In [1]: import numpy as np

In [2]: from numpy import linalg as LA

In [3]: np.set_printoptions(suppress=True, linewidth=120)

In [4]: def rnd(a):
   ...:     return np.round(a, 2) + 0
   ...: 

In [5]: A = np.loadtxt("run8.csv", delimiter=",")

In [6]: print(A)
[[ 3.  0.  5.  0.]
 [ 8.  5. 10.  4.]
 [ 5.  2.  7.  1.]
 [ 6.  3.  8.  2.]
 [ 7.  4.  9.  3.]
 [ 4.  1.  6.  0.]
 [ 5.  2.  7.  1.]
 [ 5.  2.  7.  1.]
 [ 6.  3.  8.  2.]
 [ 7.  4.  9.  3.]
 [ 7.  4.  9.  3.]
 [ 4.  1.  6.  0.]
 [ 3.  0.  5.  0.]
 [ 7.  4.  9.  3.]
 [ 4.  1.  6.  0.]
 [ 3.  0.  5.  0.]
 [ 7.  4.  9.  3.]
 [ 3.  0.  5.  0.]
 [ 8.  5. 10.  4.]
 [ 7.  4.  9.  3.]
 [ 3.  0.  5.  0.]
 [ 6.  3.  8.  2.]
 [ 8.  5. 10.  4.]
 [ 5.  2.  7.  1.]
 [ 6.  3.  8.  2.]
 [ 7.  4.  9.  3.]
 [ 7.  4.  9.  3.]
 [ 8.  5. 10.  4.]
 [ 8.  5. 10.  4.]
 [ 8.  5. 10.  4.]
 [ 7.  4.  9.  3.]
 [ 4.  1.  6.  0.]
 [ 3.  0.  5.  0.]
 [ 7.  4.  9.  3.]
 [ 6.  3.  8.  2.]
 [ 7.  4.  9.  3.]
 [ 5.  2.  7.  1.]
 [ 4.  1.  6.  0.]
 [ 7.  4.  9.  3.]
 [ 7.  4.  9.  3.]
 [ 5.  2.  7.  1.]
 [ 8.  5. 10.  4.]
 [ 6.  3.  8.  2.]
 [ 6.  3.  8.  2.]
 [ 6.  3.  8.  2.]]

In [7]: # rank 3

In [8]: U, sig, Vh = LA.svd(A)

In [9]: print(np.argmax(sig[:-1] / (sig[1:] + 1e-6)) + 1)
3

In [10]: B = U[:, :3] @ np.diag(sig[:3]) @ Vh[:3]

In [11]: print(LA.matrix_rank(B))
3

In [12]: print(rnd(LA.norm(A - B, 2)), rnd(sig[3]))
0.0 0.0

In [13]: mat = np.loadtxt("out1.csv", delimiter=",")

In [14]: print(mat)
[[ 1. -1.  1. -1. -1.  1. -1.  1.]
 [ 1.  1. -1. -1.  1.  1. -1. -1.]
 [ 1.  1. -1. -1. -1. -1.  1.  1.]
 [ 1. -1. -1.  1. -1.  1.  1. -1.]
 [ 1.  1.  1.  1. -1. -1. -1. -1.]]

In [15]: rng = np.random.default_rng(4569)

In [16]: B = mat + rng.integers(-2, 3, (5, 2)) @ rng.integers(-2, 3, (2, 8))

In [17]: print(B)
[[ 5. -3.  3. -1. -5. -3. -5. -3.]
 [ 1. -2. -4.  1. -1. -1.  3.  1.]
 [ 3.  0.  0. -1. -3. -3. -1. -1.]
 [-2.  2. -1.  0.  3.  5.  2.  1.]
 [ 0.  3.  2.  0.  1.  1. -2. -1.]]

In [18]: print(LA.matrix_rank(B - mat, tol=1e-8))
2

In [19]: print(np.abs(B - mat).sum(axis=1))
[24. 18. 12. 18. 10.]

In [20]: X = np.load("test17.npy")

In [21]: print(X)
[[ 1.01  1.21 -2.4   4.09]
 [-1.32  0.91  4.67  0.79]
 [-1.2   1.28 -2.38 -4.03]
 [ 1.19  0.32  1.03  4.74]
 [ 0.99  3.2  -3.57  1.03]
 [ 1.73  2.03  2.64  3.3 ]
 [ 2.24 -0.72 -4.18  1.4 ]
 [ 4.59 -1.57  0.96 -0.71]
 [ 2.66  3.87  0.71  1.55]
 [-1.16  3.11  3.24  1.87]
 [-1.84 -2.88 -3.48  1.08]
 [-2.42  3.76  0.56 -2.18]
 [ 3.15  1.57  3.17 -1.6 ]
 [ 3.21  2.19  1.97 -2.46]
 [-3.25  2.19  0.72  3.02]
 [ 0.83  2.49  2.6  -3.37]]

In [22]: gram = np.cov(X, rowvar=False)

In [23]: print(rnd(X.std(axis=0)))
[2.21 1.83 2.68 2.58]

In [24]: print(rnd(np.corrcoef(X[:, 0], X[:, 2])[0, 1]))
0.07

In [25]: print(rnd(gram))
[[ 5.2  -0.56  0.45 -0.38]
 [-0.56  3.58  1.83 -0.62]
 [ 0.45  1.83  7.64 -0.72]
 [-0.38 -0.62 -0.72  7.12]]

In [26]: arr = np.loadtxt("sample2.csv", delimiter=",")

In [27]: print(rnd(arr))
[[-5.09 -1.65 -0.63 -3.39  0.82 -2.33 -5.13 -4.84 -1.92]
 [ 4.3   1.24  1.03  3.74 -0.29  3.22  4.61  5.06  2.75]
 [ 5.27  2.54 -2.05 -1.23 -2.99 -4.38  3.83 -0.29 -4.15]
 [-4.99 -2.47  2.13  1.51  2.98  4.63 -3.51  0.66  4.37]
 [-4.96 -1.58 -0.7  -3.46  0.73 -2.49 -5.05 -4.89 -2.07]
 [ 4.87  1.53  0.75  3.51 -0.66  2.61  4.99  4.92  2.17]
 [ 5.62  2.63 -1.91 -0.84 -2.97 -3.99  4.22  0.21 -3.82]
 [-5.77 -2.66  1.84  0.65  2.95  3.78 -4.41 -0.46  3.64]
 [ 6.17  2.72 -1.57  0.01 -2.84 -3.04  4.93  1.28 -2.98]
 [ 5.6   2.62 -1.92 -0.86 -2.97 -4.    4.21  0.19 -3.83]
 [ 4.88  1.54  0.75  3.5  -0.67  2.59  5.    4.92  2.16]
 [-2.26 -0.28 -1.74 -4.08 -0.8  -4.72 -3.08 -5.02 -4.18]
 [-4.24 -1.21 -1.05 -3.76  0.26 -3.28 -4.57 -5.07 -2.8 ]
 [-4.09 -2.2   2.3   2.22  2.88  5.2  -2.57  1.64  4.86]
 [-1.33 -1.21  2.35  3.54  2.21  5.73  0.05  3.69  5.23]
 [ 1.28 -0.15  1.98  4.06  1.24  5.17  2.29  4.8   4.63]]

In [28]: # rank 2

In [29]: r = LA.matrix_rank(arr)

In [30]: print(r)
2

In [31]: ns = LA.svd(arr)[2][r:].T

In [32]: print(ns.shape)
(9, 7)

In [33]: print(LA.matrix_rank(arr.T @ arr), LA.matrix_rank(arr @ arr.T))
2 2

In [34]: W = np.array([[1, 1, 1, 3, 2],
    ...:     [0, 2, 3, 0, 1],
    ...:     [3, 3, 1, 3, 2],
    ...:     [1, 2, 0, 0, 2],
    ...:     [2, 2, 2, 1, 0],
    ...:     [3, 0, 1, 0, 3],
    ...:     [1, 3, 0, 2, 3],
    ...:     [1, 3, 1, 3, 2],
    ...:     [2, 0, 3, 3, 1]])

In [35]: c = np.array([1, 2, 1, 0, 0])

In [36]: act = np.maximum(arr @ W + c, 0)

In [37]: print(rnd((act > 0).mean(axis=0)))
[0.5  0.62 0.5  0.69 0.69]

In [38]: print(LA.matrix_rank(act))
5

In [39]: cent = np.array([[-4, 2], [4, -5], [2, -4], [2, 1], [2, 1]])

In [40]: print((act @ cent).round(6).argmax(axis=1))
[0 0 0 1 0 0 0 1 0 0 0 0 0 1 0 0]

In [41]: print(W @ cent)
[[ 12  -2]
 [ 16 -21]
 [ 12  -8]
 [  8  -6]
 [  6 -13]
 [ -4   5]
 [ 18  -8]
 [ 20 -12]
 [  6  -4]]

In [42]: print(np.argsort(-LA.norm(arr, axis=0).round(6), kind="stable")[:3])
[0 6 5]

In [43]: print(LA.matrix_rank(arr, rtol=0.1))
2

In [44]: print([round(float(x), 2) for x in LA.svd(arr, compute_uv=False)[:3]])
[28.94, 27.62, 0.0]

In [45]: print(LA.cond(arr) > 100)
True

In [46]: print(rnd(LA.norm(arr, 2) / LA.norm(arr)))
0.72

In [47]: gram = arr.T @ arr

In [48]: print(rnd(LA.svd(arr, compute_uv=False) ** 2))
[837.31 762.69   0.     0.     0.     0.     0.     0.     0.  ]

In [49]: print(np.trace(gram), (arr ** 2).sum())
1600.0 1600.0

In [50]: print(rnd(LA.eigvalsh(gram)[::-1]))
[837.31 762.69   0.     0.     0.     0.     0.     0.     0.  ]

In [51]: print(LA.matrix_rank(gram))
2

In [52]: print((arr @ arr.T).shape)
(16, 16)

In [53]: print(np.allclose(gram, gram.T))
True

In [54]: U, sig, Vh = LA.svd(arr)

In [55]: evecs = Vh[:(sig > 1e-8).sum()]

In [56]: x0 = arr[2] + -1 * arr[0] + rng.integers(2) * np.eye(9)[3]

In [57]: print(rnd(x0))
[10.36  4.19 -1.41  2.16 -3.8  -2.04  8.95  4.54 -2.23]

In [58]: print(np.allclose(evecs.T @ evecs @ x0, x0))
True

In [59]: print(rnd(np.diag(evecs.T @ evecs)))
[0.42 0.07 0.06 0.17 0.09 0.33 0.33 0.26 0.28]

In [60]: print(rnd(LA.norm(x0 - evecs.T @ evecs @ x0)))
0.0

In [61]: K = np.loadtxt("block11.csv", delimiter=",")

In [62]: print(K)
[[0. 1. 1. 1. 1. 1. 1. 1. 1. 1. 1. 1.]
 [1. 0. 1. 1. 1. 1. 1. 1. 1. 1. 1. 1.]
 [1. 1. 0. 1. 1. 1. 1. 1. 1. 1. 1. 1.]
 [1. 1. 1. 0. 1. 1. 1. 1. 1. 1. 1. 1.]
 [1. 1. 1. 1. 0. 1. 1. 1. 1. 1. 1. 1.]
 [1. 1. 1. 1. 1. 0. 1. 1. 1. 1. 1. 1.]
 [1. 1. 1. 1. 1. 1. 0. 1. 1. 1. 1. 1.]
 [1. 1. 1. 1. 1. 1. 1. 0. 1. 1. 1. 1.]
 [1. 1. 1. 1. 1. 1. 1. 1. 0. 1. 1. 1.]
 [1. 1. 1. 1. 1. 1. 1. 1. 1. 0. 1. 1.]
 [1. 1. 1. 1. 1. 1. 1. 1. 1. 1. 0. 1.]
 [1. 1. 1. 1. 1. 1. 1. 1. 1. 1. 1. 0.]]

In [63]: x0 = np.array([2, 1, 2, 0, 1, 0, 2, 0, 3, 0, 0, 2])

In [64]: y = K @ x0

In [65]: print(y)
[11. 12. 11. 13. 12. 13. 11. 13. 10. 13. 13. 11.]

In [66]: print(rnd(LA.solve(K, K[:, 0])))
[1. 0. 0. 0. 0. 0. 0. 0. 0. 0. 0. 0.]

In [67]: print(rnd(LA.solve(K.T, K[1])))
[0. 1. 0. 0. 0. 0. 0. 0. 0. 0. 0. 0.]

In [68]: print(rnd(LA.solve(K, y)))
[2. 1. 2. 0. 1. 0. 2. 0. 3. 0. 0. 2.]

In [69]: evals, evecs = LA.eigh(K)

In [70]: print(np.abs(evecs[:, -1]).round(6).argmax())
0

In [71]: print(rnd(np.abs(evecs[:, -1])))
[0.29 0.29 0.29 0.29 0.29 0.29 0.29 0.29 0.29 0.29 0.29 0.29]

In [72]: print(np.unique(evals.round(6) + 0, return_counts=True)[1])
[11  1]

In [73]: print(rnd(evecs @ np.diag(evals) @ evecs.T))
[[0. 1. 1. 1. 1. 1. 1. 1. 1. 1. 1. 1.]
 [1. 0. 1. 1. 1. 1. 1. 1. 1. 1. 1. 1.]
 [1. 1. 0. 1. 1. 1. 1. 1. 1. 1. 1. 1.]
 [1. 1. 1. 0. 1. 1. 1. 1. 1. 1. 1. 1.]
 [1. 1. 1. 1. 0. 1. 1. 1. 1. 1. 1. 1.]
 [1. 1. 1. 1. 1. 0. 1. 1. 1. 1. 1. 1.]
 [1. 1. 1. 1. 1. 1. 0. 1. 1. 1. 1. 1.]
 [1. 1. 1. 1. 1. 1. 1. 0. 1. 1. 1. 1.]
 [1. 1. 1. 1. 1. 1. 1. 1. 0. 1. 1. 1.]
 [1. 1. 1. 1. 1. 1. 1. 1. 1. 0. 1. 1.]
 [1. 1. 1. 1. 1. 1. 1. 1. 1. 1. 0. 1.]
 [1. 1. 1. 1. 1. 1. 1. 1. 1. 1. 1. 0.]]

In [74]: print(rnd(LA.svd(K, compute_uv=False)))
[11.  1.  1.  1.  1.  1.  1.  1.  1.  1.  1.  1.]

In [75]: print(rnd(evecs.T @ K @ evecs))
[[-1.  0.  0.  0.  0.  0.  0.  0.  0.  0.  0.  0.]
 [ 0. -1.  0.  0.  0.  0.  0.  0.  0.  0.  0.  0.]
 [ 0.  0. -1.  0.  0.  0.  0.  0.  0.  0.  0.  0.]
 [ 0.  0.  0. -1.  0.  0.  0.  0.  0.  0.  0.  0.]
 [ 0.  0.  0.  0. -1.  0.  0.  0.  0.  0.  0.  0.]
 [ 0.  0.  0.  0.  0. -1.  0.  0.  0.  0.  0.  0.]
 [ 0.  0.  0.  0.  0.  0. -1.  0.  0.  0.  0.  0.]
 [ 0.  0.  0.  0.  0.  0.  0. -1.  0.  0.  0.  0.]
 [ 0.  0.  0.  0.  0.  0.  0.  0. -1.  0.  0.  0.]
 [ 0.  0.  0.  0.  0.  0.  0.  0.  0. -1.  0.  0.]
 [ 0.  0.  0.  0.  0.  0.  0.  0.  0.  0. -1.  0.]
 [ 0.  0.  0.  0.  0.  0.  0.  0.  0.  0.  0. 11.]]
